$ ipython --no-banner

In [1]: import numpy as np

In [2]: import numpy.linalg as la

In [3]: np.set_printoptions(suppress=True, linewidth=200)

In [4]: def rnd(a):
   ...:     return np.round(a, 1) + 0
   ...: 

In [5]: F = np.loadtxt("a.csv", delimiter=",")

In [6]: F
Out[6]: 
array([[1. , 0.5, 0.2],
       [0.5, 1. , 0.5],
       [0.2, 0.5, 1. ]])

In [7]: rnd(F @ F)
Out[7]: 
array([[1.3, 1.1, 0.6],
       [1.1, 1.5, 1.1],
       [0.6, 1.1, 1.3]])

In [8]: rnd(la.det(F))
Out[8]: np.float64(0.6)

In [9]: ev, evecs = la.eig(F)

In [10]: rnd(np.sort(la.eigvals(F @ F)))
Out[10]: array([0.1, 0.6, 3.3])

In [11]: rnd(np.sort(la.eigvals(la.inv(F))))
Out[11]: array([0.6, 1.2, 2.6])

In [12]: rnd(F @ evecs[:, 0] - ev[0] * evecs[:, 0])
Out[12]: array([0., 0., 0.])

In [13]: ev, evecs = la.eigh(F)

In [14]: x = np.array([0, 0, 2])

In [15]: x @ F @ x
Out[15]: np.float64(4.0)

In [16]: rnd(evecs * np.sqrt(ev) @ evecs.T)
Out[16]: 
array([[1. , 0.3, 0.1],
       [0.3, 0.9, 0.3],
       [0.1, 0.3, 1. ]])

In [17]: mat = np.load("dump.npy")

In [18]: mat
Out[18]: 
array([[0, 0, 0, 3, 0],
       [5, 0, 0, 0, 0],
       [0, 0, 0, 2, 0],
       [2, 8, 0, 0, 0],
       [0, 0, 0, 0, 2],
       [6, 5, 0, 0, 0]])

In [19]: U, s, VT = la.svd(mat)

In [20]: evecs = VT[:(s > 1e-8).sum()]

In [21]: rng = np.random.default_rng(229)

In [22]: x = mat[1] + -1 * mat[4] + rng.integers(2) * np.eye(5)[4]

In [23]: x
Out[23]: array([ 5.,  0.,  0.,  0., -1.])

In [24]: rnd(la.norm(x - evecs.T @ evecs @ x))
Out[24]: np.float64(0.0)

In [25]: gram = mat.T @ mat

In [26]: la.matrix_rank(gram)
Out[26]: np.int64(4)

In [27]: rnd(la.svd(mat, compute_uv=False) ** 2)
Out[27]: array([124.5,  29.5,  13. ,   4. ,   0. ])

In [28]: (mat @ mat.T).shape
Out[28]: (6, 6)

In [29]: A2 = mat / la.norm(mat, axis=1, keepdims=True)

In [30]: gram = A2 @ A2.T

In [31]: (np.abs(gram) > 0.9).astype(int)
Out[31]: 
array([[1, 0, 1, 0, 0, 0],
       [0, 1, 0, 0, 0, 0],
       [1, 0, 1, 0, 0, 0],
       [0, 0, 0, 1, 0, 0],
       [0, 0, 0, 0, 1, 0],
       [0, 0, 0, 0, 0, 1]])

In [32]: (gram - 2 * np.eye(6)).round(6).argmax(axis=1)
Out[32]: array([2, 5, 0, 5, 0, 3])

In [33]: U, s, VT = la.svd(mat, full_matrices=False)

In [34]: rnd(U.T @ mat @ VT.T)
Out[34]: 
array([[11.2,  0. ,  0. ,  0. ,  0. ],
       [ 0. ,  5.4,  0. ,  0. ,  0. ],
       [ 0. ,  0. ,  3.6,  0. ,  0. ],
       [ 0. ,  0. ,  0. ,  2. ,  0. ],
       [ 0. ,  0. ,  0. ,  0. ,  0. ]])

In [35]: np.allclose(U * s @ VT, mat)
Out[35]: True

In [36]: rnd(np.abs(VT[0]))
Out[36]: array([0.6, 0.8, 0. , 0. , 0. ])

In [37]: rnd(s)
Out[37]: array([11.2,  5.4,  3.6,  2. ,  0. ])

In [38]: U.shape, s.shape, VT.shape
Out[38]: ((6, 5), (5,), (5, 5))

In [39]: rnd(np.cumsum(s ** 2) / np.sum(s ** 2))
Out[39]: array([0.7, 0.9, 1. , 1. , 1. ])

In [40]: rnd(s / s[0])
Out[40]: array([1. , 0.5, 0.3, 0.2, 0. ])

In [41]: np.abs(U[:, 0]).round(6).argmax()
Out[41]: np.int64(5)

In [42]: rnd(U.T @ U)
Out[42]: 
array([[1., 0., 0., 0., 0.],
       [0., 1., 0., 0., 0.],
       [0., 0., 1., 0., 0.],
       [0., 0., 0., 1., 0.],
       [0., 0., 0., 0., 1.]])

In [43]: data = np.load("mat.npy")

In [44]: data
Out[44]: 
array([[2, 1, 0],
       [3, 2, 1],
       [4, 3, 2]])

In [45]: rnd(la.det(data))
Out[45]: np.float64(0.0)

In [46]: np.allclose(data @ data.T, data.T @ data)
Out[46]: False

In [47]: data @ data
Out[47]: 
array([[ 7,  4,  1],
       [16, 10,  4],
       [25, 16,  7]])

In [48]: la.matrix_power(data, 2)
Out[48]: 
array([[ 7,  4,  1],
       [16, 10,  4],
       [25, 16,  7]])

In [49]: (data - data.T) / 2
Out[49]: 
array([[ 0., -1., -2.],
       [ 1.,  0., -1.],
       [ 2.,  1.,  0.]])

In [50]: np.allclose(data, data.T)
Out[50]: False

In [51]: la.lstsq(data[:-1].T, data[-1])[2]
Out[51]: np.int32(2)

In [52]: np.allclose(data[:-1].T @ la.lstsq(data[:-1].T, data[-1])[0], data[-1])
Out[52]: True

In [53]: q, _ = la.qr(np.array([[-1.7, 1.8],
    ...:     [-0.5, 0.0],
    ...:     [-0.8, -0.7],
    ...:     [1.5, -1.7],
    ...:     [-1.6, 0.8],
    ...:     [1.5, 0.4]]))

In [54]: feats = q @ q.T

In [55]: rnd(feats)
Out[55]: 
array([[ 0.5,  0. , -0.1, -0.4,  0.2,  0. ],
       [ 0. ,  0. ,  0.1,  0. ,  0.1, -0.1],
       [-0.1,  0.1,  0.3,  0.1,  0.1, -0.4],
       [-0.4,  0. ,  0.1,  0.4, -0.2,  0. ],
       [ 0.2,  0.1,  0.1, -0.2,  0.2, -0.2],
       [ 0. , -0.1, -0.4,  0. , -0.2,  0.5]])

In [56]: rnd((feats + feats.T) / 2)
Out[56]: 
array([[ 0.5,  0. , -0.1, -0.4,  0.2,  0. ],
       [ 0. ,  0. ,  0.1,  0. ,  0.1, -0.1],
       [-0.1,  0.1,  0.3,  0.1,  0.1, -0.4],
       [-0.4,  0. ,  0.1,  0.4, -0.2,  0. ],
       [ 0.2,  0.1,  0.1, -0.2,  0.2, -0.2],
       [ 0. , -0.1, -0.4,  0. , -0.2,  0.5]])

In [57]: np.allclose(feats, feats.T)
Out[57]: True

In [58]: rnd(np.sort(np.abs(la.eigvals(feats))))
Out[58]: array([0., 0., 0., 0., 1., 1.])

In [59]: np.allclose(feats @ feats.T, feats.T @ feats)
Out[59]: True

In [60]: rnd(np.abs(la.eigvals(feats)).max())
Out[60]: np.float64(1.0)

In [61]: ang = np.radians(15)

In [62]: r_ = np.eye(6)

In [63]: r_[1, 1] = r_[5, 5] = np.cos(ang)

In [64]: r_[1, 5], r_[5, 1] = -np.sin(ang), np.sin(ang)

In [65]: rnd(r_)
Out[65]: 
array([[ 1. ,  0. ,  0. ,  0. ,  0. ,  0. ],
       [ 0. ,  1. ,  0. ,  0. ,  0. , -0.3],
       [ 0. ,  0. ,  1. ,  0. ,  0. ,  0. ],
       [ 0. ,  0. ,  0. ,  1. ,  0. ,  0. ],
       [ 0. ,  0. ,  0. ,  0. ,  1. ,  0. ],
       [ 0. ,  0.3,  0. ,  0. ,  0. ,  1. ]])

In [66]: A2 = feats @ r_.T

In [67]: np.allclose(feats @ feats.T, A2 @ A2.T)
Out[67]: True

In [68]: rnd(np.abs(A2 - feats).max(axis=0))
Out[68]: array([0. , 0.1, 0. , 0. , 0. , 0.1])

In [69]: np.allclose(la.norm(feats, axis=1), la.norm(A2, axis=1))
Out[69]: True

In [70]: E = np.maximum(np.array([[6],
    ...:     [1],
    ...:     [2],
    ...:     [-9],
    ...:     [7],
    ...:     [-4],
    ...:     [2],
    ...:     [7],
    ...:     [8],
    ...:     [5],
    ...:     [-2],
    ...:     [-5],
    ...:     [-5],
    ...:     [-1],
    ...:     [-3],
    ...:     [-2],
    ...:     [8],
    ...:     [8],
    ...:     [4],
    ...:     [7],
    ...:     [7],
    ...:     [-8],
    ...:     [1],
    ...:     [-9],
    ...:     [5],
    ...:     [-9],
    ...:     [-8],
    ...:     [7],
    ...:     [7],
    ...:     [-3],
    ...:     [-9],
    ...:     [-6],
    ...:     [7]]) @ np.array([[0, 2, 1]]) + np.array([2, -2, -1]), 0)

In [71]: E
Out[71]: 
array([[ 2, 10,  5],
       [ 2,  0,  0],
       [ 2,  2,  1],
       [ 2,  0,  0],
       [ 2, 12,  6],
       [ 2,  0,  0],
       [ 2,  2,  1],
       [ 2, 12,  6],
       [ 2, 14,  7],
       [ 2,  8,  4],
       [ 2,  0,  0],
       [ 2,  0,  0],
       [ 2,  0,  0],
       [ 2,  0,  0],
       [ 2,  0,  0],
       [ 2,  0,  0],
       [ 2, 14,  7],
       [ 2, 14,  7],
       [ 2,  6,  3],
       [ 2, 12,  6],
       [ 2, 12,  6],
       [ 2,  0,  0],
       [ 2,  0,  0],
       [ 2,  0,  0],
       [ 2,  8,  4],
       [ 2,  0,  0],
       [ 2,  0,  0],
       [ 2, 12,  6],
       [ 2, 12,  6],
       [ 2,  0,  0],
       [ 2,  0,  0],
       [ 2,  0,  0],
       [ 2, 12,  6]])

In [72]: rank = la.matrix_rank(E)

In [73]: rank
Out[73]: np.int64(2)

In [74]: null = la.svd(E)[2][rank:].T

In [75]: [int(la.matrix_rank(np.delete(E, i, axis=0))) for i in range(33)]
Out[75]: 
[2,
 2,
 2,
 2,
 2,
 2,
 2,
 2,
 2,
 2,
 2,
 2,
 2,
 2,
 2,
 2,
 2,
 2,
 2,
 2,
 2,
 2,
 2,
 2,
 2,
 2,
 2,
 2,
 2,
 2,
 2,
 2,
 2]

In [76]: rnd(null @ null.T)
Out[76]: 
array([[ 0. ,  0. ,  0. ],
       [ 0. ,  0.2, -0.4],
       [ 0. , -0.4,  0.8]])

In [77]: U, s, VT = la.svd(E)

In [78]: np.argmax(s[:-1] / (s[1:] + 1e-6)) + 1
Out[78]: np.int64(2)

In [79]: A2 = U[:, :2] @ np.diag(s[:2]) @ VT[:2]

In [80]: rnd(la.norm(E - A2) / la.norm(E))
Out[80]: np.float64(0.0)

In [81]: rnd(A2)
Out[81]: 
array([[ 2., 10.,  5.],
       [ 2.,  0.,  0.],
       [ 2.,  2.,  1.],
       [ 2.,  0.,  0.],
       [ 2., 12.,  6.],
       [ 2.,  0.,  0.],
       [ 2.,  2.,  1.],
       [ 2., 12.,  6.],
       [ 2., 14.,  7.],
       [ 2.,  8.,  4.],
       [ 2.,  0.,  0.],
       [ 2.,  0.,  0.],
       [ 2.,  0.,  0.],
       [ 2.,  0.,  0.],
       [ 2.,  0.,  0.],
       [ 2.,  0.,  0.],
       [ 2., 14.,  7.],
       [ 2., 14.,  7.],
       [ 2.,  6.,  3.],
       [ 2., 12.,  6.],
       [ 2., 12.,  6.],
       [ 2.,  0.,  0.],
       [ 2.,  0.,  0.],
       [ 2.,  0.,  0.],
       [ 2.,  8.,  4.],
       [ 2.,  0.,  0.],
       [ 2.,  0.,  0.],
       [ 2., 12.,  6.],
       [ 2., 12.,  6.],
       [ 2.,  0.,  0.],
       [ 2.,  0.,  0.],
       [ 2.,  0.,  0.],
       [ 2., 12.,  6.]])

In [82]: A2 = E + rng.integers(-2, 3, (33, 2)) @ rng.integers(-2, 3, (2, 3))

In [83]: A2
Out[83]: 
array([[ 5,  6,  7],
       [ 4, -4,  4],
       [-2,  6,  1],
       [ 0,  2,  0],
       [ 6, 10,  2],
       [-1,  2,  2],
       [ 6,  0, -3],
       [ 0, 14,  6],
       [ 2, 14,  7],
       [ 3,  6,  6],
       [ 4,  0, -4],
       [ 0,  4, -4],
       [ 1,  0,  2],
       [ 8, -4, -4],
       [ 5, -4,  2],
       [-2,  4,  0],
       [ 4, 12,  7],
       [-3, 18,  9],
       [-1,  8,  5],
       [ 0, 14,  6],
       [ 4, 10,  6],
       [ 3,  0, -2],
       [-2,  4,  0],
       [ 1,  2, -2],
       [ 4,  4,  8],
       [ 1,  2, -2],
       [ 0,  4, -4],
       [ 3, 12,  4],
       [ 5,  8,  8],
       [ 6, -2, -4],
       [ 4,  0, -4],
       [ 3,  0, -2],
       [ 4, 12,  2]])

In [84]: rnd(la.svd(A2 - E, compute_uv=False))
Out[84]: array([21.8, 16. ,  0. ])

In [85]: A2 - E
Out[85]: 
array([[ 3, -4,  2],
       [ 2, -4,  4],
       [-4,  4,  0],
       [-2,  2,  0],
       [ 4, -2, -4],
       [-3,  2,  2],
       [ 4, -2, -4],
       [-2,  2,  0],
       [ 0,  0,  0],
       [ 1, -2,  2],
       [ 2,  0, -4],
       [-2,  4, -4],
       [-1,  0,  2],
       [ 6, -4, -4],
       [ 3, -4,  2],
       [-4,  4,  0],
       [ 2, -2,  0],
       [-5,  4,  2],
       [-3,  2,  2],
       [-2,  2,  0],
       [ 2, -2,  0],
       [ 1,  0, -2],
       [-4,  4,  0],
       [-1,  2, -2],
       [ 2, -4,  4],
       [-1,  2, -2],
       [-2,  4, -4],
       [ 1,  0, -2],
       [ 3, -4,  2],
       [ 4, -2, -4],
       [ 2,  0, -4],
       [ 1,  0, -2],
       [ 2,  0, -4]])
